% ipython --no-banner

In [1]: import numpy as np

In [2]: np.set_printoptions(suppress=True, linewidth=100)

In [3]: W0 = np.load("out5.npy")

In [4]: W0.round(2)
Out[4]: 
array([[-0.65, -0.73, -0.2 ],
       [ 0.71, -0.68,  0.17],
       [-0.26, -0.03,  0.97]])

In [5]: print(np.round(np.linalg.det(W0.T), 2))
1.0

In [6]: print(round(float(np.linalg.det(2 * W0)), 2), round(float(np.linalg.det(W0)), 2))
8.0 1.0

In [7]: print(np.round(np.linalg.eigvals(W0), 2))
[-0.68+0.73j -0.68-0.73j  1.  +0.j  ]

In [8]: np.round(np.poly(W0), 2)
Out[8]: array([ 1.  ,  0.36, -0.36, -1.  ])

In [9]: round(float(np.linalg.det(W0[::-1])), 2)
Out[9]: -1.0

In [10]: rng = np.random.default_rng(57)

In [11]: z = rng.permutation(3)

In [12]: B = W0[:, z] * rng.choice([-1, 1], 3)

In [13]: B.round(2)
Out[13]: 
array([[-0.65,  0.2 , -0.73],
       [ 0.71, -0.17, -0.68],
       [-0.26, -0.97, -0.03]])

In [14]: Uu, _, Vt = np.linalg.svd(W0.T @ B)

In [15]: z
Out[15]: array([0, 2, 1])

In [16]: np.round(Uu @ Vt, 2) + 0
Out[16]: 
array([[ 1.,  0.,  0.],
       [ 0.,  0.,  1.],
       [ 0., -1.,  0.]])

In [17]: Q, Rm = np.linalg.qr(W0)

In [18]: Q.shape, Rm.shape
Out[18]: ((3, 3), (3, 3))

In [19]: Q.round(2)
Out[19]: 
array([[-0.65, -0.73, -0.2 ],
       [ 0.71, -0.68,  0.17],
       [-0.26, -0.03,  0.97]])

In [20]: np.allclose(Rm.T @ Rm, W0.T @ W0)
Out[20]: True

In [21]: np.round(np.abs(np.diag(Rm)), 2)
Out[21]: array([1., 1., 1.])

In [22]: abs(Rm[0, 0]), np.round(np.linalg.norm(W0[:, 0]), 2)
Out[22]: (np.float64(1.0), np.float64(1.0))

In [23]: np.round(Q.T @ Q, 2) + 0
Out[23]: 
array([[1., 0., 0.],
       [0., 1., 0.],
       [0., 0., 1.]])

In [24]: round(np.trace(Q @ Q.T), 2)
Out[24]: np.float64(3.0)

In [25]: print(np.count_nonzero(W0))
9

In [26]: np.round(np.diff(W0, axis=0), 2)
Out[26]: 
array([[ 1.36,  0.06,  0.37],
       [-0.97,  0.65,  0.79]])

In [27]: np.round(W0 - W0[0], 2)
Out[27]: 
array([[0.  , 0.  , 0.  ],
       [1.36, 0.06, 0.37],
       [0.39, 0.71, 1.16]])

In [28]: print(round(np.linalg.norm(W0), 2))
1.73

In [29]: print(np.round(W0.sum(axis=1), 2))
[-1.58  0.21  0.68]

In [30]: round(float(np.abs(W0).max()), 2)
Out[30]: 0.97

In [31]: print(W0.shape)
(3, 3)

In [32]: W0[3]
Traceback (most recent call last):
  Cell In[32], line 1
    W0[3]
IndexError: index 3 is out of bounds for axis 0 with size 3


In [33]: t = np.radians(45)

In [34]: Rm = np.eye(3)

In [35]: Rm[1, 1] = Rm[2, 2] = np.cos(t)

In [36]: Rm[1, 2], Rm[2, 1] = -np.sin(t), np.sin(t)

In [37]: print(Rm.round(2))
[[ 1.    0.    0.  ]
 [ 0.    0.71 -0.71]
 [ 0.    0.71  0.71]]

In [38]: B = W0 @ Rm.T

In [39]: round(np.linalg.det(Rm), 2), round(float(np.trace(Rm)), 2)
Out[39]: (np.float64(1.0), 2.41)

In [40]: print(np.round(np.linalg.svd(W0, compute_uv=False), 2), np.round(np.linalg.svd(B, compute_uv=False), 2))
[1. 1. 1.] [1. 1. 1.]

In [41]: A = np.array([[1, 0, 0, 0], [3, 1, 0, 0], [-2, -1, 1, 0], [0, 1, 1, 1]])

In [42]: A
Out[42]: 
array([[ 1,  0,  0,  0],
       [ 3,  1,  0,  0],
       [-2, -1,  1,  0],
       [ 0,  1,  1,  1]])

In [43]: z = rng.permutation(4)

In [44]: B = A[:, z] * rng.choice([-1, 1], 4)

In [45]: print(B)
[[ 0  0 -1  0]
 [-1  0 -3  0]
 [ 1  1  2  0]
 [-1  1  0 -1]]

In [46]: Uu, _, Vt = np.linalg.svd(A.T @ B)

In [47]: z
Out[47]: array([1, 2, 0, 3])

In [48]: np.round(np.linalg.lstsq(A, B)[0], 2) + 0
Out[48]: 
array([[ 0.,  0., -1.,  0.],
       [-1.,  0.,  0.,  0.],
       [ 0.,  1.,  0.,  0.],
       [ 0.,  0.,  0., -1.]])

In [49]: f, v = B[3], B[0]

In [50]: f @ v
Out[50]: np.int64(0)

In [51]: f @ f
Out[51]: np.int64(3)

In [52]: p = (f @ v) / (f @ f) * f

In [53]: np.linalg.matrix_rank(np.outer(f, v))
Out[53]: np.int64(1)

In [54]: np.outer(f, v)
Out[54]: 
array([[ 0,  0,  1,  0],
       [ 0,  0, -1,  0],
       [ 0,  0,  0,  0],
       [ 0,  0,  1,  0]])

In [55]: B = W0 / np.sqrt((W0 ** 2).mean(axis=1, keepdims=True))

In [56]: print(np.linalg.matrix_rank(B) == np.linalg.matrix_rank(W0))
True

In [57]: blk = np.stack([A, 3 * A, A[::-1]])

In [58]: blk.shape
Out[58]: (3, 4, 4)

In [59]: np.round(np.linalg.norm(blk, axis=(1, 2)), 2)
Out[59]: array([ 4.47, 13.42,  4.47])

In [60]: m1 = np.load("mat.npy")

In [61]: m1.round(2) + 0
Out[61]: 
array([[-1.48, -0.91,  0.8 , -2.31],
       [-1.39, -1.01,  0.66, -2.37],
       [-0.02,  1.77,  0.97,  2.22],
       [-1.76, -0.51,  1.26, -2.02],
       [-1.94, -0.04,  1.67, -1.57],
       [-1.9 ,  0.86,  2.12, -0.4 ],
       [ 1.64, -1.29, -2.13, -0.34],
       [ 1.8 , -1.07, -2.15,  0.06],
       [-0.33,  1.8 ,  1.26,  2.01],
       [-1.96,  0.06,  1.74, -1.46],
       [ 1.75, -1.15, -2.15, -0.09],
       [ 1.99, -0.37, -1.93,  1.09],
       [ 0.88,  1.43,  0.01,  2.49],
       [-0.88,  1.74,  1.71,  1.5 ],
       [ 1.35, -1.54, -2.01, -0.89],
       [ 0.16, -1.79, -1.11, -2.13],
       [ 0.57, -1.79, -1.47, -1.82],
       [ 0.  , -1.77, -0.96, -2.23],
       [ 1.92,  0.11, -1.61,  1.65],
       [-1.92,  0.79,  2.1 , -0.51]])

In [62]: r = np.linalg.matrix_rank(m1)

In [63]: r
Out[63]: np.int64(2)

In [64]: N = np.linalg.svd(m1)[2][r:].T

In [65]: [int(np.linalg.matrix_rank(m1[:, :j + 1])) for j in range(4)]
Out[65]: [1, 2, 2, 2]

In [66]: data = np.load("sample5.npy")

In [67]: data
Out[67]: 
array([[-1.,  0.,  0.,  0., -2., -2.],
       [ 0., -1., -2., -2.,  0.,  0.],
       [ 0., -2., -1., -2.,  0.,  0.],
       [ 0., -2., -2., -1.,  0.,  0.],
       [-2.,  0.,  0.,  0., -1., -2.],
       [-2.,  0.,  0.,  0., -2., -1.]])

In [68]: w, V = np.linalg.eigvalsh(data)
Traceback (most recent call last):
  Cell In[68], line 1
    w, V = np.linalg.eigvalsh(data)
ValueError: too many values to unpack (expected 2)


In [69]: w, V = np.linalg.eigh(data)

In [70]: np.round(V.T @ V, 2) + 0
Out[70]: 
array([[1., 0., 0., 0., 0., 0.],
       [0., 1., 0., 0., 0., 0.],
       [0., 0., 1., 0., 0., 0.],
       [0., 0., 0., 1., 0., 0.],
       [0., 0., 0., 0., 1., 0.],
       [0., 0., 0., 0., 0., 1.]])

In [71]: np.round(np.linalg.svd(data, compute_uv=False), 2)
Out[71]: array([5., 5., 1., 1., 1., 1.])

In [72]: (w > 1e-8).sum(), (w < -1e-8).sum()
Out[72]: (np.int64(4), np.int64(2))

In [73]: t = np.radians(30)

In [74]: Rm = np.eye(6)

In [75]: Rm[2, 2] = Rm[1, 1] = np.cos(t)

In [76]: Rm[2, 1], Rm[1, 2] = -np.sin(t), np.sin(t)

In [77]: Rm.round(2)
Out[77]: 
array([[ 1.  ,  0.  ,  0.  ,  0.  ,  0.  ,  0.  ],
       [ 0.  ,  0.87,  0.5 ,  0.  ,  0.  ,  0.  ],
       [ 0.  , -0.5 ,  0.87,  0.  ,  0.  ,  0.  ],
       [ 0.  ,  0.  ,  0.  ,  1.  ,  0.  ,  0.  ],
       [ 0.  ,  0.  ,  0.  ,  0.  ,  1.  ,  0.  ],
       [ 0.  ,  0.  ,  0.  ,  0.  ,  0.  ,  1.  ]])

In [78]: B = data @ Rm.T

In [79]: np.allclose(np.linalg.norm(data, axis=1), np.linalg.norm(B, axis=1))
Out[79]: True

In [80]: np.round(np.linalg.det(Rm), 2), round(float(np.trace(Rm)), 2)
Out[80]: (np.float64(1.0), 5.73)

In [81]: np.round(np.abs(B - data).max(axis=0), 2)
Out[81]: array([0.  , 0.87, 1.27, 0.  , 0.  , 0.  ])

In [82]: z = rng.permutation(6)

In [83]: B = data[:, z] * rng.choice([-1, 1], 6)

In [84]: B
Out[84]: 
array([[-0.,  2., -0., -0.,  2.,  1.],
       [ 2., -0.,  1.,  2., -0., -0.],
       [ 2., -0.,  2.,  1., -0., -0.],
       [ 1., -0.,  2.,  2., -0., -0.],
       [-0.,  1., -0., -0.,  2.,  2.],
       [-0.,  2., -0., -0.,  1.,  2.]])

In [85]: Uu, _, Vt = np.linalg.svd(data.T @ B)

In [86]: np.round(np.linalg.lstsq(data, B)[0], 2) + 0
Out[86]: 
array([[ 0.,  0.,  0.,  0.,  0., -1.],
       [ 0.,  0., -1.,  0.,  0.,  0.],
       [ 0.,  0.,  0., -1.,  0.,  0.],
       [-1.,  0.,  0.,  0.,  0.,  0.],
       [ 0., -1.,  0.,  0.,  0.,  0.],
       [ 0.,  0.,  0.,  0., -1.,  0.]])

In [87]: np.allclose(data, data.T)
Out[87]: True

In [88]: data @ data
Out[88]: 
array([[9., 0., 0., 0., 8., 8.],
       [0., 9., 8., 8., 0., 0.],
       [0., 8., 9., 8., 0., 0.],
       [0., 8., 8., 9., 0., 0.],
       [8., 0., 0., 0., 9., 8.],
       [8., 0., 0., 0., 8., 9.]])

In [89]: (data + data.T) / 2
Out[89]: 
array([[-1.,  0.,  0.,  0., -2., -2.],
       [ 0., -1., -2., -2.,  0.,  0.],
       [ 0., -2., -1., -2.,  0.,  0.],
       [ 0., -2., -2., -1.,  0.,  0.],
       [-2.,  0.,  0.,  0., -1., -2.],
       [-2.,  0.,  0.,  0., -2., -1.]])

In [90]: np.allclose(data @ data.T, data.T @ data)
Out[90]: True

In [91]: X = np.loadtxt("block9.csv", delimiter=",")

In [92]: X
Out[92]: 
array([[ 9., -6.,  6., -4.],
       [ 3., -6.,  2., -4.],
       [ 6., -4.,  6., -4.],
       [ 2., -4.,  2., -4.]])

In [93]: x = np.array([-1, 3, 3, 1])

In [94]: target = X @ x

In [95]: target
Out[95]: array([-13., -19.,  -4., -12.])

In [96]: np.round(np.linalg.solve(X, target + X[:, 2]), 2)
Out[96]: array([-1.,  3.,  4.,  1.])

In [97]: np.round(np.linalg.solve(X, target), 2)
Out[97]: array([-1.,  3.,  3.,  1.])

In [98]: W = np.array([[0, 0], [7, 8], [5, 8], [8, 4]])

In [99]: beta = np.array([2, -3])

In [100]: H = np.maximum(X @ W + beta, 0)

In [101]: print((H > 0).mean(axis=0))
[0. 0.]

In [102]: C = np.array([[0, 0], [1, 2]])

In [103]: W @ C
Out[103]: 
array([[ 0,  0],
       [ 8, 16],
       [ 8, 16],
       [ 4,  8]])

In [104]: (H @ C).round(6).argmax(axis=1)
Out[104]: array([0, 0, 0, 0])

In [105]: print(H @ C)
[[0. 0.]
 [0. 0.]
 [0. 0.]
 [0. 0.]]

In [106]: Uu, sigma = np.linalg.svd(X)
Traceback (most recent call last):
  Cell In[106], line 1
    Uu, sigma = np.linalg.svd(X)
ValueError: too many values to unpack (expected 2)


In [107]: Uu, sigma, Vt = np.linalg.svd(X, full_matrices=False)

In [108]: print(round(np.sqrt((sigma ** 2).sum()), 2), round(float(np.linalg.norm(X)), 2))
19.44 19.44

In [109]: np.round(Uu.T @ X @ Vt.T, 2) + 0
Out[109]: 
array([[18.84,  0.  ,  0.  ,  0.  ],
       [ 0.  ,  4.42,  0.  ,  0.  ],
       [ 0.  ,  0.  ,  1.81,  0.  ],
       [ 0.  ,  0.  ,  0.  ,  0.42]])

In [110]: print(np.round(Uu.T @ Uu, 2) + 0)
[[1. 0. 0. 0.]
 [0. 1. 0. 0.]
 [0. 0. 1. 0.]
 [0. 0. 0. 1.]]

In [111]: f = np.array([2, -9])

In [112]: print(np.correlate(X[3], X[2], "full"))
[ -8.  28. -40.  56. -56.  28. -24.]

In [113]: print(np.convolve(X[3], f))
[  4. -26.  40. -26.  36.]

In [114]: C2 = X.T @ X

In [115]: (X @ X.T).shape
Out[115]: (4, 4)

In [116]: np.linalg.matrix_rank(C2)
Out[116]: np.int64(4)

In [117]: np.trace(C2), (X ** 2).sum()
Out[117]: (np.float64(378.0), np.float64(378.0))

In [118]: E = np.loadtxt("a.csv", delimiter=",")

In [119]: E.round(2)
Out[119]: 
array([[-10.99, -13.66,  -7.99],
       [ -2.39,  -6.02,  -2.26],
       [ 11.2 ,   6.07,   6.8 ],
       [-12.21, -14.74,  -8.8 ],
       [  2.69,  -1.5 ,   1.13],
       [ 13.58,   8.18,   8.39],
       [ 14.44,   8.95,   8.96],
       [  4.21,  -0.14,   2.14],
       [-19.44, -21.17, -13.63],
       [ 20.79,  14.59,  13.19],
       [ 12.01,   6.79,   7.34],
       [ -9.84, -12.63,  -7.22]])

In [120]: # looks like rank 2

In [121]: np.linalg.cond(E) > 100
Out[121]: np.True_

In [122]: print([round(float(x), 2) for x in np.linalg.svd(E, compute_uv=False)[:3]])
[63.82, 10.25, 0.0]

In [123]: np.round(np.linalg.det(X), 2)
Out[123]: np.float64(64.0)

In [124]: assert X == X.T
Traceback (most recent call last):
  Cell In[124], line 1
    assert X == X.T
ValueError: The truth value of an array with more than one element is ambiguous. Use a.any() or a.all()


In [125]: (X + X.T) / 2
Out[125]: 
array([[ 9. , -1.5,  6. , -1. ],
       [-1.5, -6. , -1. , -4. ],
       [ 6. , -1. ,  6. , -1. ],
       [-1. , -4. , -1. , -4. ]])

In [126]: X @ X
Out[126]: 
array([[ 91., -26.,  70., -20.],
       [ 13.,  26.,  10.,  20.],
       [ 70., -20.,  56., -16.],
       [ 10.,  20.,   8.,  16.]])

In [127]: np.trace(X)
Out[127]: np.float64(5.0)

In [128]: B = np.array([[1, -1, -2], [1, -2, -1], [1, -2, -1]])

In [129]: print(np.round(np.einsum("ij,ij->i", E, E), 2))
[ 371.34   47.03  208.62  443.71   10.76  321.65  368.93   22.37 1012.    819.33  244.22  308.52]

In [130]: print(np.vstack([E, B.T]).shape)
(15, 3)

In [131]: F = np.load("w.npy")

In [132]: F
Out[132]: 
array([[ 5,  2, -6, -4, -3],
       [ 2,  5, -4, -3, -2],
       [-6, -4,  9,  6,  2],
       [-4, -3,  6,  6,  3],
       [-3, -2,  2,  3,  6]])

In [133]: B = F / np.sqrt((F ** 2).mean(axis=1, keepdims=True))

In [134]: print(B[0].round(2))
[ 1.18  0.47 -1.41 -0.94 -0.71]

In [135]: np.linalg.matrix_rank(F - F.mean(axis=1, keepdims=True))
Out[135]: np.int64(4)

In [136]: np.linalg.matrix_rank(B) == np.linalg.matrix_rank(F)
Out[136]: np.True_

In [137]: B = np.linalg.inv(A)

In [138]: B.round(2)
Out[138]: 
array([[ 1.,  0.,  0.,  0.],
       [-3.,  1.,  0.,  0.],
       [-1.,  1.,  1.,  0.],
       [ 4., -2., -1.,  1.]])

In [139]: np.round(np.linalg.det(A) * B, 2)
Out[139]: 
array([[ 1.,  0.,  0.,  0.],
       [-3.,  1.,  0.,  0.],
       [-1.,  1.,  1.,  0.],
       [ 4., -2., -1.,  1.]])

In [140]: np.round(np.linalg.cond(A), 2)
Out[140]: np.float64(23.51)

In [141]: np.round(np.linalg.det(A) * np.linalg.det(B), 2)
Out[141]: np.float64(1.0)

In [142]: np.linalg.matrix_rank(F, rtol=0.1)
Out[142]: np.int64(3)

In [143]: mat = np.array([[0.27, -0.12, 0.18], [0.45, -0.2, 0.3], [-0.27, 0.12, -0.18]])

In [144]: blk = np.stack([mat, 2 * mat, mat[::-1]])

In [145]: np.round(np.linalg.norm(blk, axis=(1, 2)), 2)
Out[145]: array([0.76, 1.51, 0.76])

In [146]: np.linalg.matrix_rank(blk.reshape(3, -1))
Out[146]: np.int64(2)

In [147]: (blk @ mat.T).shape
Out[147]: (3, 3, 3)

In [148]: blk.shape
Out[148]: (3, 3, 3)

In [149]: np.round(blk.sum(axis=0), 2)
Out[149]: 
array([[ 0.54, -0.24,  0.36],
       [ 1.8 , -0.8 ,  1.2 ],
       [-0.54,  0.24, -0.36]])

In [150]: np.round(np.linalg.det(blk), 2) + 0
Out[150]: array([0., 0., 0.])

In [151]: Uu, sigma, Vt = np.linalg.svd(mat)

In [152]: np.argmax(sigma[:-1] / (sigma[1:] + 1e-6)) + 1
Out[152]: np.int64(1)

In [153]: sigma.round(2) + 0
Out[153]: array([0.76, 0.  , 0.  ])

In [154]: B = Uu[:, :1] @ np.diag(sigma[:1]) @ Vt[:1]

In [155]: np.round(np.abs(mat - B).max(), 2)
Out[155]: np.float64(0.0)

In [156]: B.round(2)
Out[156]: 
array([[ 0.27, -0.12,  0.18],
       [ 0.45, -0.2 ,  0.3 ],
       [-0.27,  0.12, -0.18]])

In [157]: print(round(np.linalg.norm(mat - B) / np.linalg.norm(mat), 2))
0.0

In [158]: print(round(np.linalg.norm(mat - B, 2), 2), round(float(sigma[1]), 2))
0.0 0.0
